% python3 -q
>>> import numpy as np
>>> np.set_printoptions(suppress=True, linewidth=120)
>>> def rd(a):
...     return np.round(a, 3) + 0
... 
>>> E = np.loadtxt("sample12.csv", delimiter=",")
>>> E
array([[5., 1., 0., 0., 4., 9., 9., 1., 7., 0., 1., 4., 0., 9.],
       [1., 5., 1., 0., 0., 4., 9., 9., 1., 7., 0., 1., 4., 0.],
       [0., 1., 5., 1., 0., 0., 4., 9., 9., 1., 7., 0., 1., 4.],
       [0., 0., 1., 5., 1., 0., 0., 4., 9., 9., 1., 7., 0., 1.],
       [4., 0., 0., 1., 5., 1., 0., 0., 4., 9., 9., 1., 7., 0.],
       [9., 4., 0., 0., 1., 5., 1., 0., 0., 4., 9., 9., 1., 7.],
       [9., 9., 4., 0., 0., 1., 5., 1., 0., 0., 4., 9., 9., 1.],
       [1., 9., 9., 4., 0., 0., 1., 5., 1., 0., 0., 4., 9., 9.],
       [7., 1., 9., 9., 4., 0., 0., 1., 5., 1., 0., 0., 4., 9.],
       [0., 7., 1., 9., 9., 4., 0., 0., 1., 5., 1., 0., 0., 4.],
       [1., 0., 7., 1., 9., 9., 4., 0., 0., 1., 5., 1., 0., 0.],
       [4., 1., 0., 7., 1., 9., 9., 4., 0., 0., 1., 5., 1., 0.],
       [0., 4., 1., 0., 7., 1., 9., 9., 4., 0., 0., 1., 5., 1.],
       [9., 0., 4., 1., 0., 7., 1., 9., 9., 4., 0., 0., 1., 5.]])
>>> U, sv, Vh = np.linalg.svd(E, full_matrices=False)
>>> U.shape, sv.shape, Vh.shape
((14, 14), (14,), (14, 14))
>>> np.abs(U[:, 0]).round(6).argmax()
np.int64(0)
>>> rd(np.abs(Vh[0]))
array([0.318, 0.254, 0.253, 0.211, 0.217, 0.293, 0.306, 0.306, 0.293, 0.217, 0.211, 0.253, 0.254, 0.318])
>>> feats = np.loadtxt("out9.csv", delimiter=",")
>>> feats
array([[ 3.02, -5.  ,  2.  ,  3.  ,  4.  , -2.  , -5.  , -1.  , -5.  , -3.  ,  0.  ,  5.  ,  5.  ],
       [-5.  ,  5.02,  5.  ,  0.  , -1.  ,  4.  , -5.  ,  0.  ,  0.  ,  1.  , -5.  , -3.  ,  1.  ],
       [-3.  ,  4.  ,  1.02,  2.  , -4.  ,  5.  , -5.  ,  0.  , -1.  ,  0.  , -2.  , -3.  , -2.  ],
       [-1.  , -4.  ,  1.  , -1.98, -5.  ,  4.  , -4.  ,  3.  , -1.  , -4.  ,  5.  ,  2.  ,  2.  ],
       [-1.  , -2.  ,  0.  ,  4.  ,  0.02, -3.  ,  3.  , -2.  ,  4.  ,  0.  ,  2.  , -1.  ,  3.  ],
       [ 1.  , -4.  , -1.  , -3.  , -3.  , -4.98, -5.  ,  1.  ,  3.  ,  3.  ,  4.  ,  3.  ,  5.  ],
       [ 0.  , -1.  ,  1.  , -4.  , -1.  ,  1.  ,  2.02,  3.  ,  1.  ,  1.  , -3.  , -1.  ,  5.  ],
       [ 2.  , -4.  , -1.  ,  1.  , -2.  ,  5.  , -4.  ,  4.02, -4.  , -4.  , -5.  ,  3.  , -1.  ],
       [-1.  , -4.  ,  5.  , -4.  , -2.  ,  3.  ,  3.  , -3.  ,  1.02, -1.  ,  0.  , -1.  , -5.  ],
       [ 3.  , -5.  ,  5.  ,  3.  ,  0.  ,  0.  ,  4.  ,  5.  ,  4.  , -4.98,  1.  ,  5.  ,  2.  ],
       [ 5.  , -5.  ,  4.  ,  4.  ,  0.  ,  0.  ,  1.  , -2.  , -1.  , -5.  ,  3.02,  2.  ,  1.  ],
       [-1.  ,  5.  , -4.  ,  0.  , -4.  , -5.  , -4.  ,  0.  ,  0.  ,  3.  ,  2.  , -0.98, -1.  ],
       [ 3.  , -5.  ,  2.  ,  3.  ,  4.  , -2.  , -5.  , -1.  , -5.  , -3.  ,  0.  ,  5.  ,  5.02]])
>>> np.linalg.matrix_rank(feats, rtol=0.1)
np.int64(10)
>>> np.linalg.cond(feats) > 100
np.True_
>>> print(rd(np.linalg.norm(feats, 2) / np.linalg.norm(feats)))
0.586
>>> x0 = np.array([2, 1, 1, 6, 8, 7, 3, 2, 8, 7, 2, 7, 5])
>>> a = np.maximum(feats @ x0, 0)
>>> rd(a)
array([21.04,  0.  ,  0.  ,  0.  , 48.16,  6.14, 14.06,  0.  ,  0.  , 90.14, 14.04,  0.  , 21.1 ])
>>> rd(np.maximum(feats @ (3 * x0), 0))
array([ 63.12,   0.  ,   0.  ,   0.  , 144.48,  18.42,  42.18,   0.  ,   0.  , 270.42,  42.12,   0.  ,  63.3 ])
>>> mat = np.load("w.npy")
>>> mat
array([[11.245,  7.471, -3.85 ],
       [ 5.111,  2.087, -2.037],
       [ 3.578,  0.957, -1.508],
       [ 2.322,  0.19 , -1.034],
       [ 2.288,  0.173, -1.021],
       [ 0.84 , -0.302, -0.405],
       [ 0.418, -0.253, -0.206],
       [-0.431,  0.792,  0.204],
       [-0.53 ,  1.156,  0.237],
       [-0.534,  1.172,  0.238],
       [-0.669,  1.889,  0.246],
       [-0.67 ,  1.892,  0.246],
       [-0.866,  3.233,  0.13 ],
       [-0.912,  3.52 ,  0.087],
       [-1.245,  4.982, -0.237],
       [-1.274,  5.074, -0.264],
       [-1.398,  5.425, -0.374],
       [-1.412,  5.46 , -0.386],
       [-1.595,  5.877, -0.537],
       [-1.692,  6.066, -0.613],
       [-2.306,  6.932, -1.046],
       [-2.356,  6.984, -1.078],
       [-2.996,  7.517, -1.465],
       [-3.332,  7.716, -1.652]])
>>> Z = mat[[0, 6]].astype(float)
>>> for _ in range(3):
...     lab = np.linalg.norm(mat[:, None] - Z, axis=-1).argmin(axis=1)
...     Z = np.array([mat[lab == j].mean(axis=0) for j in range(2)])
... 
>>> lab
array([0, 1, 1, 1, 1, 1, 1, 1, 1, 1, 1, 1, 1, 1, 1, 1, 1, 1, 1, 1, 1, 1, 1, 1])
>>> np.abs(Z[1] - Z[0]).argmax()
np.int64(0)
>>> rd(Z[1] - Z[0])
array([-11.665,  -4.056,   3.308])
>>> rd(Z)
array([[11.245,  7.471, -3.85 ],
       [-0.42 ,  3.415, -0.542]])
>>> U, sv, Vh = np.linalg.svd(Z, full_matrices=False)
>>> rd(sv / sv[0])
array([1.   , 0.216])
>>> rd(np.sqrt((sv ** 2).sum())), rd(np.linalg.norm(Z))
(np.float64(14.464), np.float64(14.464))
>>> print(rd(np.cumsum(sv ** 2) / np.sum(sv ** 2)))
[0.955 1.   ]
>>> rd(U.T @ Z @ Vh.T)
array([[14.138,  0.   ],
       [ 0.   ,  3.057]])
>>> lab = mat[:, 1] > np.median(mat[:, 1])
>>> f = mat[lab].mean(axis=0) - mat[~lab].mean(axis=0)
>>> rd(f)
array([-1.678,  5.003, -0.542])
>>> print(np.argsort(-np.abs(f).round(6), kind="stable"))
[1 0 2]
>>> other = np.c_[mat[:, :2] @ np.array([[2, 1], [4, 1]]), np.array([3, 0, 0, 3, 0, 2, 3, 3, 0, 2, 0, 2, 3, 3, 3, 0, 0, 2, 0, 1, 0, 3, 0, 2])]
>>> rd(other)
array([[52.374, 18.716,  3.   ],
       [18.57 ,  7.198,  0.   ],
       [10.984,  4.535,  0.   ],
       [ 5.404,  2.512,  3.   ],
       [ 5.268,  2.461,  0.   ],
       [ 0.472,  0.538,  2.   ],
       [-0.176,  0.165,  3.   ],
       [ 2.306,  0.361,  3.   ],
       [ 3.564,  0.626,  0.   ],
       [ 3.62 ,  0.638,  2.   ],
       [ 6.218,  1.22 ,  0.   ],
       [ 6.228,  1.222,  2.   ],
       [11.2  ,  2.367,  3.   ],
       [12.256,  2.608,  3.   ],
       [17.438,  3.737,  3.   ],
       [17.748,  3.8  ,  0.   ],
       [18.904,  4.027,  0.   ],
       [19.016,  4.048,  2.   ],
       [20.318,  4.282,  0.   ],
       [20.88 ,  4.374,  1.   ],
       [23.116,  4.626,  0.   ],
       [23.224,  4.628,  3.   ],
       [24.076,  4.521,  0.   ],
       [24.2  ,  4.384,  2.   ]])
>>> rd(np.linalg.norm(other - mat @ np.linalg.lstsq(mat, other)[0], axis=0))
array([0.   , 0.   , 7.701])
>>> np.linalg.matrix_rank(other)
np.int64(3)
>>> print(np.linalg.matrix_rank(np.c_[mat, other]))
4
>>> K = np.load("x.npy")
>>> K
array([[-0.1,  0.5, -1.1,  0.5,  0.2,  0.3, -0.6, -1.7, -0.8, -1.6,  0.3,  1.8],
       [-0.4, -0.9, -0.7,  0.5, -1.3,  1.8,  0.1,  0.2, -2.3,  2.6, -0.5, -1. ],
       [ 0.5, -0.8,  0.1, -0.7, -0.6, -1.6, -0.3, -0.2, -0.2,  0.5, -0.6, -0.5],
       [-1.6,  0.7, -1. ,  2.2,  0.7, -0.5, -0.6, -0.2, -0.2,  0.6,  0.6,  0.7],
       [ 0.9, -0.3,  0.5, -0.6,  0.5,  0.4, -0.3,  1.7, -0.7,  1.8, -0.6, -2.9],
       [-0.5, -0.7, -0.5, -0.6,  1. , -0.3,  1.5, -0.5, -1.1, -1.1, -0.6,  1.1],
       [-1.2, -0.3,  1.2, -1.2, -0.8,  1.5, -1. , -1.9, -0.4, -2.1, -1.5, -0.5],
       [-0.6,  1.4, -0.2, -1.8, -0.3,  0. , -0.1, -1.3,  0.8,  0.7, -0.7, -0.7]])
>>> rng = np.random.default_rng(5956)
>>> other = K + rng.integers(-2, 3, (8, 3)) @ rng.integers(-2, 3, (3, 12))
>>> rd(other)
array([[-3.1,  5.5, -3.1,  2.5, -3.8, -0.7,  3.4, -2.7, -1.8, -2.6, -7.7,  5.8],
       [-0.4, -0.9, -0.7,  0.5, -1.3,  1.8,  0.1,  0.2, -2.3,  2.6, -0.5, -1. ],
       [-3.5, -0.8,  4.1, -0.7, -4.6, -2.6,  1.7, -1.2, -2.2, -1.5, -2.6,  4.5],
       [-2.6, -2.3,  3. ,  2.2,  0.7,  0.5, -0.6,  0.8, -1.2, -0.4,  4.6,  0.7],
       [-0.1, -5.3,  6.5, -2.6,  0.5,  0.4, -2.3,  1.7, -1.7,  0.8,  5.4, -1.9],
       [ 1.5, -5.7,  2.5, -5.6,  3. , -2.3, -4.5, -2.5, -0.1, -0.1,  5.4,  1.1],
       [-0.2, -1.3,  1.2, -5.2, -0.8, -1.5, -5. , -4.9,  0.6, -1.1, -1.5,  1.5],
       [-2.6,  4.4, -1.2,  1.2, -2.3,  1. ,  3.9, -0.3, -0.2, -0.3, -4.7,  0.3]])
>>> np.linalg.matrix_rank(other - K, tol=1e-8)
np.int64(3)
>>> rd(np.linalg.svd(other - K, compute_uv=False))
array([21.22 , 11.744,  9.316,  0.   ,  0.   ,  0.   ,  0.   ,  0.   ])
>>> x0 = np.array([1, 3, 0, 0, 7, 4, 5, 6, 1, 1, 1, 3])
>>> rd((K * x0).sum(axis=1))
array([ -5.9,  -6.5, -17. ,   2.3,   5.6,   8.2, -23.6,  -8.1])
>>> np.sign((K @ x0).round(6))
array([-1., -1., -1.,  1.,  1.,  1., -1., -1.])
>>> K @ np.eye(12)[6]
array([-0.6,  0.1, -0.3, -0.6, -0.3,  1.5, -1. , -0.1])
>>> print(rd(K @ x0))
[ -5.9  -6.5 -17.    2.3   5.6   8.2 -23.6  -8.1]
>>> print(rd(np.linalg.norm(K) ** 2 / np.linalg.norm(K, 2) ** 2))
2.76
>>> rd(np.linalg.norm(K[1], 1)), rd(np.linalg.norm(K[1], np.inf))
(np.float64(12.3), np.float64(2.6))
>>> rd(K[1] @ K[7])
np.float64(-0.63)
>>> np.linalg.norm(K, axis=1).argmax()
np.int64(1)
>>> rd(np.linalg.norm(K, 2))
np.float64(6.11)
>>> rd(np.linalg.norm(K, 1)), rd(np.linalg.norm(K, np.inf))
(np.float64(11.0), np.float64(13.6))
>>> rd(np.linalg.norm(K, axis=0))
array([2.417, 2.195, 2.166, 3.351, 2.135, 2.939, 2.042, 3.384, 2.917, 4.391, 2.126, 3.917])
>>> rd(K.sum(axis=1))
array([-2.3, -1.9, -4.4,  1.4,  0.4, -2.3, -8.2, -2.8])
>>> rd(np.diff(K, axis=0))
array([[-0.3, -1.4,  0.4,  0. , -1.5,  1.5,  0.7,  1.9, -1.5,  4.2, -0.8, -2.8],
       [ 0.9,  0.1,  0.8, -1.2,  0.7, -3.4, -0.4, -0.4,  2.1, -2.1, -0.1,  0.5],
       [-2.1,  1.5, -1.1,  2.9,  1.3,  1.1, -0.3,  0. ,  0. ,  0.1,  1.2,  1.2],
       [ 2.5, -1. ,  1.5, -2.8, -0.2,  0.9,  0.3,  1.9, -0.5,  1.2, -1.2, -3.6],
       [-1.4, -0.4, -1. ,  0. ,  0.5, -0.7,  1.8, -2.2, -0.4, -2.9,  0. ,  4. ],
       [-0.7,  0.4,  1.7, -0.6, -1.8,  1.8, -2.5, -1.4,  0.7, -1. , -0.9, -1.6],
       [ 0.6,  1.7, -1.4, -0.6,  0.5, -1.5,  0.9,  0.6,  1.2,  2.8,  0.8, -0.2]])
>>> np.count_nonzero(K)
np.int64(95)
>>> rd(np.linalg.norm(K))
np.float64(10.151)
>>> other = K / np.sqrt((K ** 2).mean(axis=1, keepdims=True))
>>> np.linalg.matrix_rank(other) == np.linalg.matrix_rank(K)
np.True_
>>> rd(np.linalg.norm(other, axis=1))
array([3.464, 3.464, 3.464, 3.464, 3.464, 3.464, 3.464, 3.464])
>>> W0 = np.load("layer15.npy")
>>> print(W0)
[[ 42  32 -21   0 -28   3   3  20   3  17 -39 -13  34]
 [ 32  25 -19   2 -26   4  -1  16   6  11 -32  -7  23]
 [-21 -19  46  -8  29  10   8  -6 -19   1  33  -6  18]
 [  0   2  -8  28  -4  22  -4  12  38   4  -6   0 -18]
 [-28 -26  29  -4  63 -14  29 -17 -16   9  43 -19 -14]
 [  3   4  10  22 -14  34 -10  17  29   3  -6   2   7]
 [  3  -1   8  -4  29 -10  22  -2 -11  15   9 -20   8]
 [ 20  16  -6  12 -17  17  -2  17  17  10 -20  -6  16]
 [  3   6 -19  38 -16  29 -11  17  54   2 -15   5 -27]
 [ 17  11   1   4   9   3  15  10   2  18  -8 -19  18]
 [-39 -32  33  -6  43  -6   9 -20 -15  -8  45   1 -19]
 [-13  -7  -6   0 -19   2 -20  -6   5 -19   1  22 -18]
 [ 34  23  18 -18 -14   7   8  16 -27  18 -19 -18  67]]
>>> # equal to its transpose
>>> evals, evecs = np.linalg.eigh(W0)
>>> x0 = np.array([2, 3, 1, 0, 1, 2, 1, 3, 0, 0, 3, 3, 3])
>>> rd(x0 @ W0 @ x0 / (x0 @ x0)), rd(evals[0]), rd(evals[-1])
(np.float64(30.161), np.float64(0.0), np.float64(199.389))
>>> (np.sign(evecs[:, -1].round(6)) == np.sign(evecs[0, -1].round(6))).astype(int)
array([1, 1, 0, 1, 0, 1, 0, 1, 1, 1, 0, 0, 1])
>>> x0 @ W0 @ x0
np.int64(1689)
>>> np.abs(W0).sum(axis=1).max(), rd(np.abs(evals).max())
(np.int64(311), np.float64(199.389))
>>> np.argsort(-np.linalg.norm(W0, axis=0).round(6), kind="stable")[:3]
array([ 4, 12, 10])
>>> np.linalg.cond(W0) > 100
np.True_
>>> [round(float(x), 3) for x in np.linalg.svd(W0, compute_uv=False)[:3]]
[199.389, 137.44, 84.002]
>>> w1 = np.array([[-2, -3, -1, -3],
...     [-1, -1, -2, -2],
...     [-1, -3, -3, 2],
...     [0, -3, 3, -1],
...     [-2, 2, 3, 1],
...     [-3, -1, 1, 2],
...     [1, 2, 0, 3],
...     [0, 0, -1, 0],
...     [-3, -2, 0, 1],
...     [0, 2, -1, 0],
...     [-2, 1, 0, 0],
...     [-1, 3, -1, -2],
...     [-3, 2, -1, 2]])
>>> b = np.array([-2, 2, 0, 2])
>>> hid = np.maximum(W0 @ w1 + b, 0)
>>> (hid > 0).astype(int)
array([[0, 0, 0, 0],
       [0, 0, 0, 0],
       [0, 1, 0, 1],
       [0, 0, 1, 0],
       [1, 1, 1, 1],
       [0, 0, 0, 1],
       [0, 1, 1, 1],
       [0, 0, 0, 0],
       [0, 0, 1, 0],
       [0, 0, 0, 1],
       [1, 1, 1, 1],
       [1, 0, 1, 0],
       [0, 1, 0, 1]])
>>> rd((hid > 0).mean(axis=0))
array([0.231, 0.385, 0.462, 0.538])
>>> Z = np.array([[0, 4], [-1, 1], [0, -5], [4, -3]])
>>> hid @ Z
array([[    0,     0],
       [    0,     0],
       [ 1095,  -790],
       [    0,  -580],
       [ 1021, -1614],
       [  184,  -138],
       [  429,  -489],
       [    0,     0],
       [    0,  -700],
       [  252,  -189],
       [  828, -1237],
       [    0,   201],
       [  291,  -216]])
>>> lab = rng.permutation(13)
>>> lab
array([11,  1,  5, 12,  0,  2,  8,  7, 10,  3,  4,  6,  9])
>>> other = W0[lab][:, lab]
>>> np.diag(other)
array([22, 25, 34, 67, 42, 46, 54, 17, 45, 28, 63, 22, 18])
>>> rd(np.linalg.det(other)), rd(np.linalg.det(W0[lab]))
(np.float64(0.0), np.float64(0.0))
>>> W0[3] @ W0[8]
np.int64(4814)
>>> rd(np.linalg.norm(W0, "nuc"))
np.float64(483.0)
>>> rd(np.linalg.norm(W0) ** 2 / np.linalg.norm(W0, 2) ** 2)
np.float64(1.75)
>>> rd(np.linalg.norm(W0[3], 1)), rd(np.linalg.norm(W0[3], np.inf))
(np.float64(146.0), np.float64(38.0))
>>> rd(np.linalg.norm(W0[3] - W0[8]))
np.float64(30.984)
>>> rd(np.linalg.norm(W0, 2))
np.float64(199.389)
